$ python -q
>>> import numpy as np
>>> import numpy.linalg as la
>>> np.set_printoptions(suppress=True, linewidth=120)
>>> r0 = np.array([-1, 2, -1, 0, 1, 0, -2, 2, 0])
>>> M = np.array([np.roll(r0, i) for i in range(9)])
>>> M
array([[-1,  2, -1,  0,  1,  0, -2,  2,  0],
       [ 0, -1,  2, -1,  0,  1,  0, -2,  2],
       [ 2,  0, -1,  2, -1,  0,  1,  0, -2],
       [-2,  2,  0, -1,  2, -1,  0,  1,  0],
       [ 0, -2,  2,  0, -1,  2, -1,  0,  1],
       [ 1,  0, -2,  2,  0, -1,  2, -1,  0],
       [ 0,  1,  0, -2,  2,  0, -1,  2, -1],
       [-1,  0,  1,  0, -2,  2,  0, -1,  2],
       [ 2, -1,  0,  1,  0, -2,  2,  0, -1]])
>>> np.round(np.sort(np.abs(np.fft.fft(M[0]))), 2), np.round(np.sort(la.svd(M, compute_uv=False)), 2)
(array([0.87, 0.87, 1.  , 1.44, 1.44, 3.49, 3.49, 7.21, 7.21]), array([0.87, 0.87, 1.  , 1.44, 1.44, 3.49, 3.49, 7.21, 7.21]))
>>> (M @ M)[0]
array([ -3,  -8,  10,   0,  -9,   8,   2, -12,  13])
>>> np.allclose(M @ M.T, M.T @ M)
True
>>> np.round(np.fft.fft(M[0]), 2)
array([ 1.  +0.j  ,  0.77-0.41j,  0.17+1.43j, -5.  -5.2j , -0.94-3.36j, -0.94+3.36j, -5.  +5.2j ,  0.17-1.43j,
        0.77+0.41j])
>>> rng = np.random.default_rng(83)
>>> m1 = np.array([[3, 0, -1, 1, -2, 0, -1, -2],
...     [2, 2, -2, 2, 2, -3, -2, 0],
...     [-2, -1, 0, 2, 1, 3, 3, 3],
...     [-2, 3, 1, 1, 0, 1, -3, -1],
...     [1, 1, 1, 1, 2, 2, -2, 2]]) * (rng.random((5, 8)) < 0.3)
>>> m1
array([[ 0,  0,  0,  0,  0,  0,  0,  0],
       [ 0,  0,  0,  0,  0,  0,  0,  0],
       [ 0,  0,  0,  0,  0,  3,  0,  3],
       [-2,  0,  0,  0,  0,  1,  0,  0],
       [ 0,  1,  0,  1,  2,  0, -2,  2]])
>>> # rows 0 and 1 are equal
>>> np.round(la.svd(m1, compute_uv=False), 2)
array([4.76, 3.2 , 2.03, 0.  , 0.  ])
>>> np.unravel_index(np.abs(m1).argmax(), m1.shape)
(np.int64(2), np.int64(5))
>>> m1.sum(axis=0)
array([-2,  1,  0,  1,  2,  4, -2,  5])
>>> la.matrix_rank(m1)
np.int64(3)
>>> m1.sum(axis=1)
array([ 0,  0,  6, -1,  4])
>>> m1.shape
(5, 8)
>>> m1.mean(axis=0)
array([-0.4,  0.2,  0. ,  0.2,  0.4,  0.8, -0.4,  1. ])
>>> np.zeros(5, 8)
Traceback (most recent call last):
  File "<python-input-21>", line 1, in <module>
    np.zeros(5, 8)
    ~~~~~~~~^^^^^^
TypeError: Cannot interpret '8' as a data type
>>> np.diff(m1, axis=0)
array([[ 0,  0,  0,  0,  0,  0,  0,  0],
       [ 0,  0,  0,  0,  0,  3,  0,  3],
       [-2,  0,  0,  0,  0, -2,  0, -3],
       [ 2,  1,  0,  1,  2, -1, -2,  2]])
>>> left, s, Vt = la.svd(m1)
>>> s.round(2)
array([ 4.76,  3.2 ,  2.03,  0.  , -0.  ])
>>> np.argmax(s[:-1] / (s[1:] + 1e-6)) + 1
np.int64(3)
>>> B = left[:, :3] @ np.diag(s[:3]) @ Vt[:3]
>>> la.matrix_rank(m1, rtol=0.05)
np.int64(3)
>>> np.round(np.abs(m1 - B).max(), 2)
np.float64(0.0)
>>> idx = rng.permutation(9)
>>> idx
array([7, 5, 8, 3, 6, 1, 4, 0, 2])
>>> B = M[idx][:, idx]
>>> round(float(la.det(B)), 2), round(float(la.det(M[idx])), 2)
(988.0, 988.0)
>>> np.allclose(B, M)
False
>>> J = np.load("layer18.npy")
>>> J
array([[ 6.46,  5.1 , -1.16,  0.61,  5.46, -0.8 ],
       [-1.75,  7.02,  2.77,  1.21,  5.26,  3.29],
       [-0.69,  2.76,  8.24, -2.77, -4.03,  0.15],
       [ 3.58,  5.26,  2.1 ,  6.26,  3.5 , -1.92],
       [ 0.69, -3.12, -2.68,  5.81,  6.83,  1.49],
       [ 4.08,  0.42,  3.56, -4.66, -6.21, -3.19],
       [ 7.56,  0.12,  1.83, -1.2 ,  6.16,  0.39],
       [-2.89,  0.07, -3.08,  7.41,  5.22,  0.07],
       [-2.71,  2.44, -5.3 ,  4.33,  0.75,  6.27],
       [-6.31,  6.75, -1.71, -1.4 ,  0.38,  3.09]])
>>> P = J @ la.solve(J.T @ J, J.T)
>>> np.allclose(P @ P, P)
True
>>> round(np.trace(P), 2)
np.float64(6.0)
>>> np.round(la.eigvalsh(P), 2) + 0
array([0., 0., 0., 0., 1., 1., 1., 1., 1., 1.])
>>> np.round(P @ J[:, 4], 2)
array([ 5.46,  5.26, -4.03,  3.5 ,  6.83, -6.21,  6.16,  5.22,  0.75,  0.38])
>>> vec = np.array([-1, 0, 0, 0, 0, 0])
>>> rhs = J @ vec
>>> np.round(la.solve(J.T @ J, J.T @ rhs), 2) + 0
array([-1.,  0.,  0.,  0.,  0.,  0.])
>>> rhs
array([-6.46,  1.75,  0.69, -3.58, -0.69, -4.08, -7.56,  2.89,  2.71,  6.31])
>>> rhs = rhs + 0.3 * rng.normal(size=10)
>>> rhs.round(2)
array([-6.27,  1.95,  0.56, -3.12, -0.41, -4.89, -7.44,  3.15,  2.35,  6.58])
>>> c, *_ = la.lstsq(J, rhs)
>>> c.round(2)
array([-1.06,  0.01,  0.01, -0.01,  0.09, -0.07])
>>> c.round()
array([-1.,  0.,  0., -0.,  0., -0.])
>>> np.round(la.norm(J) ** 2 / la.norm(J, 2) ** 2, 2)
np.float64(2.35)
>>> round(la.norm(J, 1), 2), np.round(la.norm(J, np.inf), 2)
(np.float64(43.8), np.float64(22.62))
>>> round(float(la.norm(J[1] - J[3])), 2)
9.36
>>> np.round(la.norm(J, axis=1), 2)
array([10., 10., 10., 10., 10., 10., 10., 10., 10., 10.])
>>> round(J[1] @ J[3], 2)
np.float64(56.14)
>>> round(la.norm(J, "nuc"), 2)
np.float64(69.63)
>>> B = np.c_[J[:, :2] @ np.array([[-2, 1], [3, -5]]), np.array([1, 1, -1, 1, 3, -3, -3, -1, 0, -3])]
>>> B.round(2)
array([[  2.38, -19.04,   1.  ],
       [ 24.56, -36.85,   1.  ],
       [  9.66, -14.49,  -1.  ],
       [  8.62, -22.72,   1.  ],
       [-10.74,  16.29,   3.  ],
       [ -6.9 ,   1.98,  -3.  ],
       [-14.76,   6.96,  -3.  ],
       [  5.99,  -3.24,  -1.  ],
       [ 12.74, -14.91,   0.  ],
       [ 32.87, -40.06,  -3.  ]])
>>> np.round(la.norm(B - J @ la.lstsq(J, B)[0], axis=0), 2) + 0
array([0.  , 0.  , 5.29])
>>> np.round(la.lstsq(J, B[:, 0])[0], 2) + 0
array([-2.,  3.,  0.,  0.,  0.,  0.])
>>> np.round(la.norm(la.qr(J)[0].T @ B, axis=0) ** 2 / ((B ** 2).sum(axis=0) + 1e-12), 2)
array([1.  , 1.  , 0.32])
>>> la.matrix_rank(np.c_[J, B])
np.int64(7)
>>> la.matrix_rank(B)
np.int64(3)
